$ python3 -q
>>> import numpy as np
>>> from numpy import linalg as LA
>>> np.set_printoptions(suppress=True, linewidth=120)
>>> rnd = lambda a: np.round(a, 3) + 0
>>> J = np.load("block3.npy")
>>> J
array([[ -7.721,   5.917,  -3.525],
       [ -7.954,   5.069,  -2.64 ],
       [ -7.563,   5.77 ,  -2.394],
       [ -8.647,   4.45 ,  -3.404],
       [-10.164,   5.827,  -3.018],
       [ -9.571,   5.211,  -1.702],
       [ -9.334,   6.089,  -1.653],
       [ -9.514,   5.518,  -3.167],
       [-10.893,   4.016,  -2.192],
       [ -9.88 ,   5.717,  -3.729],
       [ -9.707,   3.826,  -2.73 ],
       [-10.365,   3.947,  -4.977],
       [ -8.409,   6.251,  -3.141],
       [ -9.434,   6.802,  -2.982],
       [ -9.365,   6.007,  -3.881],
       [ -9.722,   3.992,  -3.259],
       [ -8.603,   6.781,  -2.049],
       [-11.038,   6.377,  -2.546],
       [ -8.903,   5.336,  -3.375],
       [ -8.699,   6.302,  -1.241],
       [ -7.7  ,   5.681,  -3.127],
       [ -9.422,   7.059,  -1.488],
       [ -9.817,   6.189,  -2.547],
       [ -9.209,   6.61 ,  -2.438],
       [ -8.886,   6.874,  -3.179]])
>>> cen = (J - J.mean(axis=0)) / J.std(axis=0)
>>> print(np.argwhere(np.abs(cen) > 2))
[[11  2]]
>>> b = LA.lstsq(np.delete(cen, 2, axis=1), cen[:, 2])[0]
>>> np.abs(b).argmax()
np.int64(1)
>>> z = J[:, 2] > np.median(J[:, 2])
>>> f = J[z].mean(axis=0) - J[~z].mean(axis=0)
>>> z.astype(int)
array([0, 1, 1, 0, 0, 1, 1, 0, 1, 0, 1, 0, 0, 0, 0, 0, 1, 1, 0, 1, 0, 1, 1, 1, 0])
>>> print((((J - J.mean(axis=0)) @ f > 0) == z).mean())
0.88
>>> ((J - J.mean(axis=0)) @ f > 0).astype(int)
array([0, 0, 1, 0, 0, 1, 1, 0, 1, 0, 0, 0, 0, 1, 0, 0, 1, 1, 0, 1, 0, 1, 1, 1, 0])
>>> gram = np.cov(J, rowvar=False)
>>> np.median(J, axis=0)
array([-9.365,  5.827, -2.982])
>>> np.argsort(-J.std(axis=0).round(6), kind="stable")
array([1, 0, 2])
>>> rnd(np.corrcoef(J[:, 0], J[:, 2])[0, 1])
np.float64(0.056)
>>> cen = J - J.mean(axis=0)
>>> V = LA.svd(cen)[2][:1]
>>> other = cen - cen @ V.T @ V
>>> rnd(np.cov(cen @ V.T, rowvar=False))
np.float64(1.254)
>>> rnd(other.std(axis=0))
array([0.75 , 0.458, 0.66 ])
>>> x0 = np.array([-3, -1, -1])
>>> target = J @ x0
>>> rnd(LA.pinv(J) @ J)
array([[1., 0., 0.],
       [0., 1., 0.],
       [0., 0., 1.]])
>>> rng = np.random.default_rng(343916)
>>> target = target + 0.05 * rng.normal(size=25)
>>> rnd(target)
array([20.822, 21.42 , 19.299, 24.893, 27.665, 25.174, 23.523, 26.156, 30.852, 27.631, 28.028, 32.022, 22.153, 24.455,
       26.056, 28.503, 21.   , 29.147, 24.641, 20.998, 20.619, 22.625, 25.728, 23.486, 22.95 ])
>>> b, *_ = LA.lstsq(J, target)
>>> b.round()
array([-3., -1., -1.])
>>> M = np.load("w.npy")
>>> rnd(M)
array([[ 0.935, -0.217,  0.281],
       [ 0.351,  0.693, -0.63 ],
       [ 0.058, -0.688, -0.724]])
>>> Q, V = LA.qr(M[:, :2])[0], LA.qr(M[:, 2:])[0]
>>> s = LA.svd(Q.T @ V, compute_uv=False)
>>> rnd(LA.norm(Q @ Q.T - V @ V.T, 2))
np.float64(1.0)
>>> print(rnd(s))
[0.]
>>> np.degrees(np.arccos(s.clip(0, 1)))
array([90.])
>>> m1 = np.load("layer15.npy")
>>> m1
array([[0.05, 0.  , 1.  ],
       [2.  , 2.05, 3.  ],
       [0.  , 0.  , 1.05]])
>>> np.argsort(-LA.norm(m1, axis=0).round(6), kind="stable")[:3]
array([2, 1, 0])
>>> rnd(np.abs(LA.svd(m1)[2][-1]))
array([0.728, 0.685, 0.017])
>>> LA.cond(m1) > 100
np.True_
>>> print(LA.matrix_rank(m1, rtol=0.1))
2
>>> round(np.log10(LA.cond(m1)))
2
>>> Q, r_ = LA.qr(m1)
>>> np.allclose(r_.T @ r_, m1.T @ m1)
True
>>> Q.shape, r_.shape
((3, 3), (3, 3))
>>> rnd(Q.T @ Q)
array([[1., 0., 0.],
       [0., 1., 0.],
       [0., 0., 1.]])
>>> rnd(r_)
array([[-2.001, -2.049, -3.024],
       [ 0.   ,  0.051, -0.925],
       [ 0.   ,  0.   ,  1.05 ]])
>>> rnd(np.trace(Q @ Q.T))
np.float64(3.0)
>>> P = np.triu(np.array([[0, 1, 8], [1, 8, 8], [4, 7, 0]]), 1) + np.eye(3)
>>> other = P @ m1 @ LA.inv(P)
>>> rnd(P @ m1 - m1 @ P)
array([[  2.,   2.,  11.],
       [  0.,  -2., -24.],
       [  0.,   0.,   0.]])
>>> rnd(np.poly(other))
array([ 1.   , -3.15 ,  2.307, -0.108])
>>> Q, V = LA.qr(m1[:, :1])[0], LA.qr(m1[:, 1:])[0]
>>> s = LA.svd(Q.T @ V, compute_uv=False)
>>> (s > 0.9).sum()
np.int64(1)
>>> rnd(s)
array([1.])
>>> ev, V = LA.eig(m1)
>>> rnd(np.sort(LA.eigvals(m1.T)))
array([0.05, 1.05, 2.05])
>>> m1 @ V[:, 0] - ev[0] * V[:, 0]
array([0., 0., 0.])
>>> ev
array([2.05, 0.05, 1.05])
>>> rnd(np.sort(LA.eigvals(LA.inv(m1))))
array([ 0.488,  0.952, 20.   ])
>>> feats = np.load("arr.npy")
>>> feats
array([[-18.,  18.,   2.,  10.],
       [-20.,  -8.,  20.,   0.],
       [-20.,  18.,   4.,  10.],
       [ 20.,  42., -40.,  14.]])
>>> t = np.radians(45)
>>> r_ = np.eye(4)
>>> r_[3, 3] = r_[2, 2] = np.cos(t)
>>> r_[3, 2], r_[2, 3] = -np.sin(t), np.sin(t)
>>> rnd(r_)
array([[ 1.   ,  0.   ,  0.   ,  0.   ],
       [ 0.   ,  1.   ,  0.   ,  0.   ],
       [ 0.   ,  0.   ,  0.707,  0.707],
       [ 0.   ,  0.   , -0.707,  0.707]])
>>> other = feats @ r_.T
>>> rnd(LA.svd(feats, compute_uv=False)), rnd(LA.svd(other, compute_uv=False))
(array([68.102, 42.164,  0.461,  0.29 ]), array([68.102, 42.164,  0.461,  0.29 ]))
>>> rnd(other)
array([[-18.   ,  18.   ,   8.485,   5.657],
       [-20.   ,  -8.   ,  14.142, -14.142],
       [-20.   ,  18.   ,   9.899,   4.243],
       [ 20.   ,  42.   , -18.385,  38.184]])
>>> np.allclose(feats @ feats.T, other @ other.T)
True
>>> print(np.allclose(LA.norm(feats, axis=1), LA.norm(other, axis=1)))
True
>>> rnd(np.abs(other - feats).max(axis=0))
array([ 0.   ,  0.   , 21.615, 24.184])
